$ python -q
>>> import numpy as np
>>> np.set_printoptions(precision=2, suppress=True, linewidth=200)
>>> m1 = np.load("block4.npy")
>>> m1
array([[ 1.37,  0.57, -0.1 ,  0.35],
       [ 0.57,  1.13,  0.26,  0.91],
       [-0.1 ,  0.26,  1.95, -0.99],
       [ 0.35,  0.91, -0.99,  1.55]])
>>> ang = np.radians(135)
>>> r_ = np.eye(4)
>>> r_[1, 1] = r_[3, 3] = np.cos(ang)
>>> r_[1, 3], r_[3, 1] = -np.sin(ang), np.sin(ang)
>>> r_
array([[ 1.  ,  0.  ,  0.  ,  0.  ],
       [ 0.  , -0.71,  0.  , -0.71],
       [ 0.  ,  0.  ,  1.  ,  0.  ],
       [ 0.  ,  0.71,  0.  , -0.71]])
>>> A2 = m1 @ r_.T
>>> np.abs(A2 - m1).max(axis=0)
array([0.  , 2.64, 0.  , 2.01])
>>> np.round(np.linalg.det(r_), 2), np.round(np.trace(r_), 2)
(np.float64(1.0), np.float64(0.59))
>>> left, s, vt = np.linalg.svd(m1)
>>> s.round(2) + 0
array([3., 2., 1., 0.])
>>> A2 = left[:, :3] @ np.diag(s[:3]) @ vt[:3]
>>> A2
array([[ 1.37,  0.57, -0.1 ,  0.35],
       [ 0.57,  1.13,  0.26,  0.91],
       [-0.1 ,  0.26,  1.95, -0.99],
       [ 0.35,  0.91, -0.99,  1.55]])
>>> round(np.linalg.norm(m1 - A2, 2), 2), round(s[3], 2)
(np.float64(0.0), np.float64(0.0))
>>> round(np.linalg.norm(m1 - A2) / np.linalg.norm(m1), 2)
np.float64(0.0)
>>> round(float(np.abs(m1 - A2).max()), 2)
0.0
>>> np.linalg.matrix_rank(A2)
np.int64(3)
>>> r = np.linalg.matrix_rank(m1)
>>> r
np.int64(3)
>>> ns = np.linalg.svd(m1)[2][r:].T
>>> ns[:, 0] / ns[np.abs(ns[:, 0]).round(6).argmax(), 0]
array([-0.23,  1.  , -0.62, -0.92])
>>> ns.shape
(4, 1)
>>> mat = np.loadtxt("arr.csv", delimiter=",")
>>> mat
array([[1.  , 0.9 , 0.81, 0.73],
       [0.9 , 1.  , 0.9 , 0.81],
       [0.81, 0.9 , 1.  , 0.9 ],
       [0.73, 0.81, 0.9 , 1.  ]])
>>> ev, vecs = np.linalg.eigh(m1)
>>> np.round(np.linalg.eigvalsh(m1 @ m1), 2) + 0
array([0., 1., 4., 9.])
>>> np.round(np.linalg.svd(m1, compute_uv=False), 2) + 0
array([3., 2., 1., 0.])
>>> np.abs(vecs[:, -1])
array([0.3 , 0.34, 0.58, 0.68])
>>> np.unique(ev.round(6) + 0, return_counts=True)[1]
array([1, 1, 1, 1])
>>> round(ev.sum(), 2), round(np.trace(m1), 2)
(np.float64(6.0), np.float64(6.0))
>>> np.abs(vecs[:, -1]).round(6).argmax()
np.int64(3)
>>> np.round(np.linalg.eigvalsh(m1 + -2 * np.eye(4)), 2) + 0
array([-2., -1.,  0.,  1.])
>>> (ev > 1e-8).sum(), (ev < -1e-8).sum()
(np.int64(3), np.int64(0))
>>> feats = np.cumsum(np.array([[5, 5, 3],
...     [1, 2, 0],
...     [0, 1, 0],
...     [5, 5, 5],
...     [1, 4, 0],
...     [1, 4, 4],
...     [4, 3, 0],
...     [1, 3, 1],
...     [3, 3, 5],
...     [2, 2, 4],
...     [0, 5, 5]]), axis=0)
>>> feats
array([[ 5,  5,  3],
       [ 6,  7,  3],
       [ 6,  8,  3],
       [11, 13,  8],
       [12, 17,  8],
       [13, 21, 12],
       [17, 24, 12],
       [18, 27, 13],
       [21, 30, 18],
       [23, 32, 22],
       [23, 37, 27]])
>>> Ac = (feats - feats.mean(axis=0)) / feats.std(axis=0)
>>> np.argwhere(np.abs(Ac) > 2)
array([[10,  2]])
>>> Ac.std(axis=0)
array([1., 1., 1.])
>>> coef = np.linalg.lstsq(np.delete(Ac, 1, axis=1), Ac[:, 1])[0]
>>> coef
array([0.75, 0.25])
>>> np.round(1 - np.var(Ac[:, 1] - np.delete(Ac, 1, axis=1) @ coef), 2)
np.float64(0.98)
>>> np.abs(coef).argmax()
np.int64(0)
